$ python -q
>>> import numpy as np
>>> from numpy import linalg as LA
>>> np.set_printoptions(precision=2, suppress=True, linewidth=200, sign=" ")
>>> A = np.load("run0.npy")
>>> A
array([[ 0.13,  0.21, -0.04, -0.21,  0.13, -0.04],
       [ 0.21,  0.36, -0.07, -0.36,  0.21, -0.07],
       [-0.04, -0.07,  0.01,  0.07, -0.04,  0.01],
       [-0.21, -0.36,  0.07,  0.36, -0.21,  0.07],
       [ 0.13,  0.21, -0.04, -0.21,  0.13, -0.04],
       [-0.04, -0.07,  0.01,  0.07, -0.04,  0.01]])
>>> f, v = A[5], A[3]
>>> round(float(f @ f), 2)
0.01
>>> round(f @ v, 2)
np.float64(0.07)
>>> pr = (f @ v) / (f @ f) * f
>>> np.round(np.outer(f, v), 2) + 0
array([[ 0.01,  0.02,  0.  , -0.02,  0.01,  0.  ],
       [ 0.02,  0.03, -0.01, -0.03,  0.02, -0.01],
       [ 0.  , -0.01,  0.  ,  0.01,  0.  ,  0.  ],
       [-0.02, -0.03,  0.01,  0.03, -0.02,  0.01],
       [ 0.01,  0.02,  0.  , -0.02,  0.01,  0.  ],
       [ 0.  , -0.01,  0.  ,  0.01,  0.  ,  0.  ]])
>>> pr
array([-0.21, -0.36,  0.07,  0.36, -0.21,  0.07])
>>> np.round((v - pr) @ f, 2)
np.float64(0.0)
>>> np.round(v - pr, 2) + 0
array([ 0.,  0.,  0.,  0.,  0.,  0.])
>>> np.round(LA.norm(f + v) ** 2 + LA.norm(f - v) ** 2, 2)
np.float64(0.74)
>>> def softmax(z):
...     e = np.exp(z - z.max(axis=-1, keepdims=True))
...     return e / e.sum(axis=-1, keepdims=True)
... 
>>> softmax(A).sum(axis=1)
array([ 1.,  1.,  1.,  1.,  1.,  1.])
>>> scores = A @ A.T / np.sqrt(6)
>>> softmax(scores + np.triu(np.full(scores.shape, -np.inf), 1))
array([[ 1.  ,  0.  ,  0.  ,  0.  ,  0.  ,  0.  ],
       [ 0.49,  0.51,  0.  ,  0.  ,  0.  ,  0.  ],
       [ 0.33,  0.33,  0.34,  0.  ,  0.  ,  0.  ],
       [ 0.23,  0.22,  0.26,  0.29,  0.  ,  0.  ],
       [ 0.21,  0.21,  0.19,  0.18,  0.21,  0.  ],
       [ 0.16,  0.16,  0.17,  0.17,  0.16,  0.17]])
>>> softmax(scores)
array([[ 0.17,  0.18,  0.16,  0.15,  0.17,  0.16],
       [ 0.18,  0.19,  0.16,  0.14,  0.18,  0.16],
       [ 0.16,  0.16,  0.17,  0.17,  0.16,  0.17],
       [ 0.15,  0.15,  0.17,  0.2 ,  0.15,  0.17],
       [ 0.17,  0.18,  0.16,  0.15,  0.17,  0.16],
       [ 0.16,  0.16,  0.17,  0.17,  0.16,  0.17]])
>>> E = np.load("a.npy")
>>> E
array([[ 3, -1,  3,  0, -2],
       [-1,  3, -1,  3,  0],
       [ 3, -1,  3, -1,  3],
       [ 0,  3, -1,  3, -1],
       [-2,  0,  3, -1,  3]])
>>> M2 = np.array([[-6, -1], [-6, 2], [0, 4], [-1, -1], [-7, 8]])
>>> E @ M2
array([[  2,  -9],
       [-15,   0],
       [-32,  32],
       [-14,  -9],
       [ -8,  39]])
>>> print(M2.T @ E.T)
[[  2 -15 -32 -14  -8]
 [ -9   0  32  -9  39]]
>>> print(np.vstack([E, M2.T]).shape)
(7, 5)
>>> [round(float(LA.det(E[:i, :i])), 2) + 0 for i in range(1, 6)]
[3.0, 8.0, 0.0, -8.0, 83.0]
>>> mat = np.load("case15.npy")
>>> print(mat)
[[ 0.15  0.08  0.15  0.15  0.15  0.15  0.15]
 [ 0.06  0.19  0.19  0.19  0.    0.19  0.19]
 [ 0.19  0.12  0.25  0.    0.19  0.19  0.06]
 [ 0.08  0.23  0.15  0.23  0.08  0.23  0.  ]
 [ 0.09  0.    0.27  0.27  0.36  0.    0.  ]
 [ 0.14  0.07  0.14  0.21  0.07  0.14  0.21]
 [ 0.07  0.2   0.13  0.2   0.07  0.07  0.27]]
>>> x = np.array([2, -2, 1, 0, 1, -1, 0])
>>> rhs = mat @ x
>>> beta, lr = np.zeros(7), 1 / LA.norm(mat, 2) ** 2
>>> for i in range(3):
...     beta -= lr * mat.T @ (mat @ beta - rhs)
...     if i % 1 == 0: print(i, round(LA.norm(mat @ beta - rhs), 2))
... 
0 0.85
1 0.74
2 0.64
>>> round(LA.cond(mat), 2)
np.float64(54.47)
>>> U, sv, vt = LA.svd(mat, full_matrices=False)
>>> (sv > 1e-8).sum()
np.int64(7)
>>> np.abs(vt[0])
array([ 0.29,  0.33,  0.48,  0.47,  0.35,  0.36,  0.32])
>>> np.round(vt @ vt.T, 2) + 0
array([[ 1.,  0.,  0.,  0.,  0.,  0.,  0.],
       [ 0.,  1.,  0.,  0.,  0.,  0.,  0.],
       [ 0.,  0.,  1.,  0.,  0.,  0.,  0.],
       [ 0.,  0.,  0.,  1.,  0.,  0.,  0.],
       [ 0.,  0.,  0.,  0.,  1.,  0.,  0.],
       [ 0.,  0.,  0.,  0.,  0.,  1.,  0.],
       [ 0.,  0.,  0.,  0.,  0.,  0.,  1.]])
>>> print(np.allclose(U * sv @ vt, mat))
True
>>> (mat + mat.T) / 2
array([[ 0.15,  0.07,  0.17,  0.12,  0.12,  0.15,  0.11],
       [ 0.07,  0.19,  0.16,  0.21,  0.  ,  0.13,  0.19],
       [ 0.17,  0.16,  0.25,  0.08,  0.23,  0.17,  0.1 ],
       [ 0.12,  0.21,  0.08,  0.23,  0.17,  0.22,  0.1 ],
       [ 0.12,  0.  ,  0.23,  0.17,  0.36,  0.04,  0.03],
       [ 0.15,  0.13,  0.17,  0.22,  0.04,  0.14,  0.14],
       [ 0.11,  0.19,  0.1 ,  0.1 ,  0.03,  0.14,  0.27]])
